$ python -q
>>> import numpy as np
>>> np.set_printoptions(precision=2, suppress=True, linewidth=100, sign=" ")
>>> def rnd(a):
...     return np.round(a, 2) + 0
... 
>>> F = np.loadtxt("block15.csv", delimiter=",")
>>> F
array([[ 7.11, -2.76,  0.47,  0.4 ],
       [ 7.01, -1.27, -0.21, -0.08],
       [-2.48, -0.17,  5.7 , -0.24],
       [ 2.97, -3.42,  0.54,  4.47],
       [ 3.33, -3.16, -0.81,  5.52],
       [-2.41,  0.22,  5.18, -2.03],
       [ 5.15, -0.96,  1.36,  3.21],
       [-1.61, -1.52,  6.27, -2.16],
       [-0.34, -0.57,  5.41, -2.03],
       [ 5.57, -1.82,  0.06,  4.65],
       [ 5.79, -3.67, -0.74,  4.71],
       [-0.81, -0.92,  5.24, -2.27],
       [-1.01, -0.43,  2.9 , -1.96],
       [ 8.76, -3.38, -0.05,  0.96],
       [-1.68, -1.11,  4.3 , -0.02],
       [ 5.28, -2.96, -0.46,  3.95],
       [ 4.65, -2.42, -1.54,  3.94],
       [ 7.04, -1.73, -0.19,  0.3 ]])
>>> Xs = F - F.mean(axis=0)
>>> vecs = np.linalg.svd(Xs)[2][:3]
>>> other = Xs - Xs @ vecs.T @ vecs
>>> rnd(np.diag(vecs.T @ vecs))
array([ 0.92,  0.39,  0.83,  0.87])
>>> print(np.linalg.norm(other, axis=1).round(6).argmax())
6
>>> rnd(other.std(axis=0))
array([ 0.19,  0.52,  0.28,  0.24])
>>> Xs = (F - F.mean(axis=0)) / F.std(axis=0)
>>> np.argwhere(np.abs(Xs) > 2)
array([], shape=(0, 2), dtype=int64)
>>> Xs.std(axis=0)
array([ 1.,  1.,  1.,  1.])
>>> beta = np.linalg.lstsq(np.delete(Xs, 1, axis=1), Xs[:, 1])[0]
>>> np.abs(beta).argmax()
np.int64(2)
>>> rnd(1 - np.var(Xs[:, 1] - np.delete(Xs, 1, axis=1) @ beta))
np.float64(0.64)
>>> rnd(F[14] @ F[11])
np.float64(24.96)
>>> rnd(np.linalg.norm(F, 2))
np.float64(23.76)
>>> A = np.loadtxt("dump.csv", delimiter=",")
>>> A
array([[-2., -6.,  4.,  6.,  0., -2.],
       [ 2.,  6., -4., -6.,  0.,  2.],
       [ 1.,  3., -2., -3.,  0.,  1.],
       [ 3.,  9., -6., -9.,  0.,  3.],
       [ 0.,  0.,  0.,  0.,  0.,  0.]])
>>> # columns 0 and 5 are equal
>>> left, s, vt = np.linalg.svd(A)
>>> np.argmax(s[:-1] / (s[1:] + 1e-6)) + 1
np.int64(1)
>>> rnd(s)
array([ 20.78,   0.  ,   0.  ,   0.  ,   0.  ])
>>> other = left[:, :1] @ np.diag(s[:1]) @ vt[:1]
>>> rnd(np.abs(A - other).max())
np.float64(0.0)
>>> np.linalg.matrix_rank(A, rtol=0.05)
np.int64(1)
>>> print(rnd(np.linalg.norm(A - other) / np.linalg.norm(A)))
0.0
>>> left, s, vt = np.linalg.svd(A)
>>> vecs = vt[:(s > 1e-8).sum()]
>>> rng = np.random.default_rng(92)
>>> x = A[3] + 5 * A[2] + rng.integers(2) * np.eye(6)[5]
>>> x
array([  8.,  24., -16., -24.,   0.,   8.])
>>> print(rnd(np.linalg.norm(x - vecs.T @ vecs @ x)))
0.0
>>> print(np.linalg.matrix_rank(np.vstack([A, x])))
1
>>> np.allclose(vecs.T @ vecs @ x, x)
True
>>> rnd(vecs.T @ vecs)
array([[ 0.04,  0.13, -0.08, -0.13,  0.  ,  0.04],
       [ 0.13,  0.38, -0.25, -0.38,  0.  ,  0.13],
       [-0.08, -0.25,  0.17,  0.25,  0.  , -0.08],
       [-0.13, -0.38,  0.25,  0.38,  0.  , -0.13],
       [ 0.  ,  0.  ,  0.  ,  0.  ,  0.  ,  0.  ],
       [ 0.04,  0.13, -0.08, -0.13,  0.  ,  0.04]])
>>> print(np.linalg.cond(A) > 100)
True
>>> print(np.linalg.matrix_rank(A, rtol=0.1))
1
>>> A.reshape(2, -1)
array([[-2., -6.,  4.,  6.,  0., -2.,  2.,  6., -4., -6.,  0.,  2.,  1.,  3., -2.],
       [-3.,  0.,  1.,  3.,  9., -6., -9.,  0.,  3.,  0.,  0.,  0.,  0.,  0.,  0.]])
>>> T = A.reshape(5, 2, -1)
>>> print(T.shape)
(5, 2, 3)
>>> np.einsum("ihd,jhd->hij", T, T).shape
(2, 5, 5)
>>> T[:, 0]
array([[-2., -6.,  4.],
       [ 2.,  6., -4.],
       [ 1.,  3., -2.],
       [ 3.,  9., -6.],
       [ 0.,  0.,  0.]])
>>> np.einsum("ihd,ihd->ih", T, T)
array([[  56.,   40.],
       [  56.,   40.],
       [  14.,   10.],
       [ 126.,   90.],
       [   0.,    0.]])
